In [1]: import numpy as np

In [2]: np.set_printoptions(precision=2, suppress=True, linewidth=140, floatmode="fixed")

In [3]: rnd = lambda a: np.round(a, 2) + 0

In [4]: m1 = np.loadtxt("arr.csv", delimiter=",")

In [5]: m1
Out[5]: 
array([[0.00, 1.00, 1.00, 0.00],
       [1.00, 0.00, 1.00, 0.00],
       [1.00, 1.00, 0.00, 0.00],
       [0.00, 0.00, 0.00, 0.00]])

In [6]: m1.sum(axis=0)
Out[6]: array([2.00, 2.00, 2.00, 0.00])

In [7]: np.argwhere(np.triu(m1))
Out[7]: 
array([[0, 1],
       [0, 2],
       [1, 2]])

In [8]: low = np.diag(m1.sum(axis=1)) - m1

In [9]: np.linalg.matrix_rank(low)
Out[9]: np.int64(2)

In [10]: x = np.array([-5, -4, 9, -1])

In [11]: h = np.maximum(m1 @ x, 0)

In [12]: m1 * (h > 1e-9)[:, None]
Out[12]: 
array([[0.00, 1.00, 1.00, 0.00],
       [1.00, 0.00, 1.00, 0.00],
       [0.00, 0.00, 0.00, 0.00],
       [0.00, 0.00, 0.00, 0.00]])

In [13]: rnd(np.tanh(m1 @ x))
Out[13]: array([ 1.00,  1.00, -1.00,  0.00])

In [14]: np.maximum(m1 @ (3 * x), 0)
Out[14]: array([15.00, 12.00,  0.00,  0.00])

In [15]: np.maximum(m1 @ x, 0) - np.maximum(-m1 @ x, 0)
Out[15]: array([ 5.00,  4.00, -9.00,  0.00])

In [16]: h
Out[16]: array([5.00, 4.00, 0.00, 0.00])

In [17]: Uu, sig, Vh = np.linalg.svd(m1)

In [18]: np.argmax(sig[:-1] / (sig[1:] + 1e-6)) + 1
Out[18]: np.int64(3)

In [19]: rnd(sig)
Out[19]: array([2.00, 1.00, 1.00, 0.00])

In [20]: out = Uu[:, :3] @ np.diag(sig[:3]) @ Vh[:3]

In [21]: np.linalg.matrix_rank(m1, rtol=0.05)
Out[21]: np.int64(3)

In [22]: rnd(out)
Out[22]: 
array([[0.00, 1.00, 1.00, 0.00],
       [1.00, 0.00, 1.00, 0.00],
       [1.00, 1.00, 0.00, 0.00],
       [0.00, 0.00, 0.00, 0.00]])

In [23]: rnd(np.abs(m1 - out).max())
Out[23]: np.float64(0.0)

In [24]: rank = np.linalg.matrix_rank(m1)

In [25]: rank
Out[25]: np.int64(3)

In [26]: ns = np.linalg.svd(m1)[2][rank:].T

In [27]: ns[:, 0] / ns[np.abs(ns[:, 0]).round(6).argmax(), 0]
Out[27]: array([0.00, 0.00, 0.00, 1.00])

In [28]: [int(np.linalg.matrix_rank(m1[:i])) for i in range(1, len(m1) + 1)]
Out[28]: [1, 2, 3, 3]

In [29]: np.allclose(m1 @ ns, 0)
Out[29]: True

In [30]: np.linalg.matrix_rank(m1.T @ m1), np.linalg.matrix_rank(m1 @ m1.T)
Out[30]: (np.int64(3), np.int64(3))

In [31]: ns.shape
Out[31]: (4, 1)

In [32]: [int(np.linalg.matrix_rank(np.delete(m1, i, axis=0))) for i in range(4)]
Out[32]: [2, 2, 2, 3]

In [33]: X = 0.2 ** np.abs(np.subtract.outer(np.arange(3), np.arange(3)))

In [34]: rnd(X)
Out[34]: 
array([[1.00, 0.20, 0.04],
       [0.20, 1.00, 0.20],
       [0.04, 0.20, 1.00]])

In [35]: f, g = X[1], X[2]

In [36]: rnd(f @ g)
Out[36]: np.float64(0.41)

In [37]: p = (f @ g) / (f @ f) * f

In [38]: rnd(np.linalg.norm(f + g) ** 2 + np.linalg.norm(f - g) ** 2)
Out[38]: np.float64(4.24)

In [39]: np.linalg.matrix_rank(np.outer(f, g))
Out[39]: np.int64(1)

In [40]: rnd(g - p)
Out[40]: array([-0.04, -0.18,  0.92])
